% ipython --no-banner

In [1]: import numpy as np

In [2]: np.set_printoptions(suppress=True, linewidth=140)

In [3]: cent = np.array([[-2, 5, -2, 4, 0], [4, 0, 3, -5, 3]])

In [4]: J = np.repeat(cent, 10 // 2, axis=0)

In [5]: rng = np.random.default_rng(69723)

In [6]: J = J + 0.1 * rng.normal(size=J.shape)

In [7]: print(J.round(3) + 0)
[[-2.098  5.174 -2.116  3.868  0.044]
 [-1.913  5.109 -1.991  4.073  0.   ]
 [-1.798  5.089 -1.905  3.972  0.137]
 [-2.031  5.122 -1.974  4.097  0.062]
 [-2.024  4.795 -1.99   3.796  0.088]
 [ 3.951  0.031  2.812 -4.942  2.952]
 [ 3.971 -0.006  3.036 -5.123  3.016]
 [ 4.023  0.01   3.093 -5.026  3.008]
 [ 3.928 -0.057  2.848 -5.061  2.957]
 [ 3.955  0.071  3.06  -5.017  2.911]]

In [8]: O, V = np.linalg.qr(J[:, :4])[0], np.linalg.qr(J[:, 4:])[0]

In [9]: sig = np.linalg.svd(O.T @ V, compute_uv=False)

In [10]: print(np.round(np.degrees(np.arccos(sig.clip(0, 1))), 3))
[1.335]

In [11]: Y = np.c_[J[:, :1] @ np.array([[2]]), np.array([-5, 1, 3, -1, 4, 7, 2, 4, -5, 7])]

In [12]: print(Y.round(3))
[[-4.195 -5.   ]
 [-3.826  1.   ]
 [-3.597  3.   ]
 [-4.061 -1.   ]
 [-4.047  4.   ]
 [ 7.903  7.   ]
 [ 7.942  2.   ]
 [ 8.046  4.   ]
 [ 7.856 -5.   ]
 [ 7.91   7.   ]]

In [13]: print(np.round(np.linalg.norm(np.linalg.qr(J)[0].T @ Y, axis=0) ** 2 / ((Y ** 2).sum(axis=0) + 1e-12), 3))
[1.    0.439]

In [14]: P = J @ np.linalg.solve(J.T @ J, J.T)

In [15]: print(np.round(np.trace(P), 3))
5.0

In [16]: print(np.round(np.linalg.eigvalsh(P), 3) + 0)
[0. 0. 0. 0. 0. 1. 1. 1. 1. 1.]

In [17]: print(np.round(np.diag(P), 3))
[0.805 0.525 0.456 0.365 0.607 0.556 0.304 0.384 0.405 0.593]

In [18]: Y = J / np.sqrt((J ** 2).mean(axis=1, keepdims=True))

In [19]: print(np.linalg.matrix_rank(Y) == np.linalg.matrix_rank(J))
True

In [20]: print(Y[7].round(3))
[ 1.161  0.003  0.892 -1.45   0.868]

In [21]: Ac = J - J.mean(axis=0)

In [22]: V = np.linalg.svd(Ac)[2][:2]

In [23]: Y = Ac - Ac @ V.T @ V

In [24]: print(np.linalg.norm(Y, axis=1).round(6).argmax())
0

In [25]: print(np.round(np.cov(Ac @ V.T, rowvar=False), 3) + 0)
[[48.55   0.   ]
 [ 0.     0.016]]

In [26]: print(np.round((Ac @ V.T).std(axis=0), 3))
[6.61  0.119]

In [27]: feats = np.array([[-5, -5, -4, -3, -12],
    ...:     [5, -4, 0, 5, 20],
    ...:     [3, -3, -4, -3, -12],
    ...:     [-4, 4, -1, -1, -4]])

In [28]: def softmax(z):
    ...:     e = np.exp(z - z.max(axis=-1, keepdims=True))
    ...:     return e / e.sum(axis=-1, keepdims=True)
    ...: 

In [29]: print(np.round(softmax(feats[0]), 3) + 0)
[0.083 0.083 0.224 0.61  0.   ]

In [30]: scores = feats @ feats.T / np.sqrt(5)

In [31]: print(np.round(softmax(scores + np.triu(np.full(scores.shape, -np.inf), 1)), 3) + 0)
[[1.    0.    0.    0.   ]
 [0.    1.    0.    0.   ]
 [0.    0.    1.    0.   ]
 [0.903 0.    0.    0.097]]

In [32]: print(softmax(scores).round(6).argmax(axis=1))
[0 1 2 0]

In [33]: W1 = np.array([[3, 5, -1, -5, 3],
    ...:     [-5, 4, 2, 2, -2],
    ...:     [4, 2, -4, 1, 2],
    ...:     [-3, 3, 2, 2, 5],
    ...:     [-3, 0, -1, 1, 1]])

In [34]: coef = np.array([2, 0, -1, -1, 3])

In [35]: act = np.maximum(feats @ W1 + coef, 0)

In [36]: print((act > 0).mean(axis=0))
[0.5  0.25 0.75 0.25 0.25]

In [37]: print(act)
[[41  0 16  0  0]
 [ 0 24  0  0 71]
 [55  0 12  0  0]
 [ 0  0 17 20  0]]

In [38]: print((act > 0).astype(int))
[[1 0 1 0 0]
 [0 1 0 0 1]
 [1 0 1 0 0]
 [0 0 1 1 0]]

In [39]: cent = np.array([[-3, -1, 1], [-3, 2, 3], [1, -2, 2], [0, 1, 0], [0, 0, 3]])

In [40]: print(W1 @ cent)
[[-25   4  25]
 [  5  11   5]
 [-22   9   8]
 [  2   7  25]
 [  8   6  -2]]

In [41]: print(act @ cent)
[[-107  -73   73]
 [ -72   48  285]
 [-153  -79   79]
 [  17  -14   34]]

In [42]: left, sig, Vt = np.linalg.svd(feats, full_matrices=False)

In [43]: print(np.round(Vt @ Vt.T, 3) + 0)
[[1. 0. 0. 0.]
 [0. 1. 0. 0.]
 [0. 0. 1. 0.]
 [0. 0. 0. 1.]]

In [44]: print(sig.round(3))
[28.138  9.471  5.909  2.377]

In [45]: print(np.abs(left[:, 0]).round(6).argmax())
1

In [46]: print(np.round(left.T @ feats @ Vt.T, 3) + 0)
[[28.138  0.     0.     0.   ]
 [ 0.     9.471  0.     0.   ]
 [ 0.     0.     5.909  0.   ]
 [ 0.     0.     0.     2.377]]

In [47]: print(left.shape, sig.shape, Vt.shape)
(4, 4) (4,) (4, 5)

In [48]: print(np.round(sig / sig[0], 3))
[1.    0.337 0.21  0.084]

In [49]: print(np.allclose(left * sig @ Vt, feats))
True

In [50]: print(round(float(np.sqrt((sig ** 2).sum())), 3), np.round(np.linalg.norm(feats), 3))
30.364 30.364

In [51]: Y = np.array([[-1, -1, 2], [-3, 2, 3]])

In [52]: cent = np.kron(Y, feats)

In [53]: print(cent)
[[  5   5   4   3  12   5   5   4   3  12 -10 -10  -8  -6 -24]
 [ -5   4   0  -5 -20  -5   4   0  -5 -20  10  -8   0  10  40]
 [ -3   3   4   3  12  -3   3   4   3  12   6  -6  -8  -6 -24]
 [  4  -4   1   1   4   4  -4   1   1   4  -8   8  -2  -2  -8]
 [ 15  15  12   9  36 -10 -10  -8  -6 -24 -15 -15 -12  -9 -36]
 [-15  12   0 -15 -60  10  -8   0  10  40  15 -12   0  15  60]
 [ -9   9  12   9  36   6  -6  -8  -6 -24   9  -9 -12  -9 -36]
 [ 12 -12   3   3  12  -8   8  -2  -2  -8 -12  12  -3  -3 -12]]

In [54]: print(cent.shape)
(8, 15)

In [55]: print(np.round(np.linalg.norm(cent, 2), 3), np.round(np.linalg.norm(Y, 2) * np.linalg.norm(feats, 2), 3))
139.644 139.644

In [56]: A = np.tril(np.array([[1, 0, 2, 1, 2, 0, 1],
    ...:     [2, 0, 2, 1, 1, 1, 1],
    ...:     [0, 2, 2, 0, 2, 0, 0],
    ...:     [2, 1, 1, 1, 1, 0, 1],
    ...:     [1, 2, 0, 1, 2, 2, 0],
    ...:     [1, 0, 1, 1, 1, 0, 1],
    ...:     [2, 1, 1, 0, 1, 2, 0]]), -1) + np.eye(7, dtype=int)

In [57]: print(A)
[[1 0 0 0 0 0 0]
 [2 1 0 0 0 0 0]
 [0 2 1 0 0 0 0]
 [2 1 1 1 0 0 0]
 [1 2 0 1 1 0 0]
 [1 0 1 1 1 1 0]
 [2 1 1 0 1 2 1]]

In [58]: # triangular

In [59]: blk = np.stack([A, -3 * A, A[::-1]])

In [60]: print(np.linalg.matrix_rank(blk))
[7 7 7]

In [61]: print(blk.sum(axis=0))
[[ 0  1  1  0  1  2  1]
 [-3 -2  1  1  1  1  0]
 [ 1 -2 -2  1  1  0  0]
 [-2 -1 -1 -1  0  0  0]
 [-2 -2  1 -2 -2  0  0]
 [ 0  1 -2 -2 -2 -2  0]
 [-3 -2 -2  0 -2 -4 -2]]

In [62]: print(blk.shape)
(3, 7, 7)

In [63]: print((blk @ A.T).shape)
(3, 7, 7)

In [64]: E = np.array([[-1, 2, -3, -2, 1, 1, -2, -2],
    ...:     [-1, 3, 2, 2, 0, 2, -1, -3],
    ...:     [-2, 2, 3, -3, 3, -3, -2, 2],
    ...:     [0, -2, 3, 3, -3, 3, -2, 2],
    ...:     [-1, 1, 3, -1, 0, 1, 2, -2],
    ...:     [-3, 1, -2, 0, -3, -2, -1, -2],
    ...:     [3, 0, -2, 2, -3, 1, 0, 0],
    ...:     [3, 3, 0, -1, -2, 2, -1, 3]])

In [65]: E[-1] = E[0] + -2 * E[1]

In [66]: print(E)
[[-1  2 -3 -2  1  1 -2 -2]
 [-1  3  2  2  0  2 -1 -3]
 [-2  2  3 -3  3 -3 -2  2]
 [ 0 -2  3  3 -3  3 -2  2]
 [-1  1  3 -1  0  1  2 -2]
 [-3  1 -2  0 -3 -2 -1 -2]
 [ 3  0 -2  2 -3  1  0  0]
 [ 1 -4 -7 -6  1 -3  0  4]]

In [67]: print(E.reshape(2, -1))
[[-1  2 -3 -2  1  1 -2 -2 -1  3  2  2  0  2 -1 -3 -2  2  3 -3  3 -3 -2  2  0 -2  3  3 -3  3 -2  2]
 [-1  1  3 -1  0  1  2 -2 -3  1 -2  0 -3 -2 -1 -2  3  0 -2  2 -3  1  0  0  1 -4 -7 -6  1 -3  0  4]]

In [68]: blk = E.reshape(8, 2, -1)

In [69]: print(blk.transpose(1, 0, 2))
[[[-1  2 -3 -2]
  [-1  3  2  2]
  [-2  2  3 -3]
  [ 0 -2  3  3]
  [-1  1  3 -1]
  [-3  1 -2  0]
  [ 3  0 -2  2]
  [ 1 -4 -7 -6]]

 [[ 1  1 -2 -2]
  [ 0  2 -1 -3]
  [ 3 -3 -2  2]
  [-3  3 -2  2]
  [ 0  1  2 -2]
  [-3 -2 -1 -2]
  [-3  1  0  0]
  [ 1 -3  0  4]]]

In [70]: print(np.einsum("ihd,jhd->hij", blk, blk).shape)
(2, 8, 8)

In [71]: print(blk[:, 0])
[[-1  2 -3 -2]
 [-1  3  2  2]
 [-2  2  3 -3]
 [ 0 -2  3  3]
 [-1  1  3 -1]
 [-3  1 -2  0]
 [ 3  0 -2  2]
 [ 1 -4 -7 -6]]

In [72]: data = 4 * np.eye(4) + np.eye(4, k=1)

In [73]: print(data)
[[4. 1. 0. 0.]
 [0. 4. 1. 0.]
 [0. 0. 4. 1.]
 [0. 0. 0. 4.]]

In [74]: print(np.linalg.matrix_rank(data - data[0, 0] * np.eye(4)))
3

In [75]: Y = data[0, 0] * data[1:] - np.outer(data[1:, 0], data[0])

In [76]: print(Y)
[[ 0. 16.  4.  0.]
 [ 0.  0. 16.  4.]
 [ 0.  0.  0. 16.]]

In [77]: print(np.flatnonzero(~Y.round(6).any(axis=1)))
[]

In [78]: idx = rng.permutation(4)

In [79]: print(idx)
[1 2 0 3]

In [80]: Y = data[idx][:, idx]

In [81]: print(np.diag(Y))
[4. 4. 4. 4.]

In [82]: print(np.round(np.sort(np.abs(np.linalg.eigvals(Y))), 3))
[4. 4. 4. 4.]

In [83]: print(np.trace(Y))
16.0

In [84]: u = np.array([1, 8])

In [85]: print(np.convolve(data[1], u))
[ 0.  4. 33.  8.  0.]

In [86]: print(np.polyval(u, data[1]))
[ 8. 12.  9.  8.]

In [87]: print(np.array([np.convolve(row, u, "same") for row in data]))
[[ 4. 33.  8.  0.]
 [ 0.  4. 33.  8.]
 [ 0.  0.  4. 33.]
 [ 0.  0.  0.  4.]]

In [88]: cent = J[[6, 0]].astype(float)

In [89]: for _ in range(4):
    ...:     idx = np.linalg.norm(J[:, None] - cent, axis=-1).argmin(axis=1)
    ...:     cent = np.array([J[idx == j].mean(axis=0) for j in range(2)])
    ...: 

In [90]: print(idx)
[1 1 1 1 1 0 0 0 0 0]

In [91]: print(cent.round(3))
[[ 3.966  0.01   2.97  -5.034  2.969]
 [-1.973  5.058 -1.995  3.961  0.066]]

In [92]: print(np.bincount(idx))
[5 5]

In [93]: u = np.array([4, 9, 3, 5, -3, 4])

In [94]: r1 = np.array([1, 2, 1, 1, 1, 1])

In [95]: F = np.outer(u, r1)

In [96]: print(F)
[[ 4  8  4  4  4  4]
 [ 9 18  9  9  9  9]
 [ 3  6  3  3  3  3]
 [ 5 10  5  5  5  5]
 [-3 -6 -3 -3 -3 -3]
 [ 4  8  4  4  4  4]]

In [97]: print(np.linalg.matrix_power(F, 2))
[[ 124  248  124  124  124  124]
 [ 279  558  279  279  279  279]
 [  93  186   93   93   93   93]
 [ 155  310  155  155  155  155]
 [ -93 -186  -93  -93  -93  -93]
 [ 124  248  124  124  124  124]]

In [98]: print(round(np.linalg.det(F), 3))
-0.0

In [99]: print(np.trace(F))
31

In [100]: print(np.allclose(F, F.T))
False

In [101]: W0 = np.load("dump.npy")

In [102]: print(W0)
[[-0.02  0.1  -0.04 -0.18 -0.46  0.36]
 [-0.02  0.1  -0.04 -0.18 -0.46  0.36]
 [ 0.02 -0.1   0.04  0.18  0.46 -0.36]]

In [103]: G = W0.T @ W0

In [104]: print(np.round(np.trace(G), 3), round((W0 ** 2).sum(), 3))
1.157 1.157

In [105]: print(np.allclose(G, G.T))
True

In [106]: print(np.round(np.linalg.svd(W0, compute_uv=False) ** 2, 3) + 0)
[1.157 0.    0.   ]

In [107]: print(np.round(np.diag(G), 3))
[0.001 0.03  0.005 0.097 0.635 0.389]

In [108]: print((W0 @ W0.T).shape)
(3, 3)

In [109]: print(np.linalg.norm(feats, axis=1).argmax())
1

In [110]: print(round(float(np.linalg.norm(feats[0], 1)), 3), np.round(np.linalg.norm(feats[0], np.inf), 3))
29.0 12.0

In [111]: print(round(np.linalg.norm(feats, 2), 3))
28.138

In [112]: print(round(float(np.linalg.norm(feats, 1)), 3), round(float(np.linalg.norm(feats, np.inf)), 3))
48.0 34.0

In [113]: print(np.round(np.linalg.norm(feats, "nuc"), 3))
45.895

In [114]: print(np.round(np.linalg.norm(W0, 2) / np.linalg.norm(W0), 3))
1.0

In [115]: print(np.linalg.matrix_rank(W0, rtol=0.1))
1

In [116]: print(np.round(softmax(10 * W0[2]), 3) + 0)
[0.011 0.003 0.014 0.056 0.916 0.   ]

In [117]: scores = W0 @ W0.T / np.sqrt(6)

In [118]: print(np.round(softmax(scores), 3))
[[0.366 0.366 0.267]
 [0.366 0.366 0.267]
 [0.297 0.297 0.407]]

In [119]: print(np.round(softmax(scores + np.triu(np.full(scores.shape, -np.inf), 1)), 3))
[[1.    0.    0.   ]
 [0.5   0.5   0.   ]
 [0.297 0.297 0.407]]

In [120]: print(np.round(W0 @ np.linalg.pinv(W0) @ W0, 3))
[[-0.02  0.1  -0.04 -0.18 -0.46  0.36]
 [-0.02  0.1  -0.04 -0.18 -0.46  0.36]
 [ 0.02 -0.1   0.04  0.18  0.46 -0.36]]

In [121]: print(round(np.trace(np.linalg.pinv(W0) @ W0), 3))
1.0

In [122]: print(np.unique(W0.round(6), axis=0).shape)
(2, 6)

In [123]: print(np.abs(np.diag(np.linalg.qr(W0)[1])) > 1e-9)
[ True False False]

In [124]: K = np.load("a.npy")

In [125]: print(K)
[[ -1   5  -5]
 [ -4  -5 -20]
 [  3   1  15]
 [ -4  -4 -20]
 [  5   3  25]]

In [126]: # column 2 dominates

In [127]: print(np.linalg.cond(K) > 100)
True

In [128]: print(np.linalg.matrix_rank(K, rtol=0.1))
2

In [129]: print(round(np.linalg.norm(K, 2) / np.linalg.norm(K), 3))
0.989
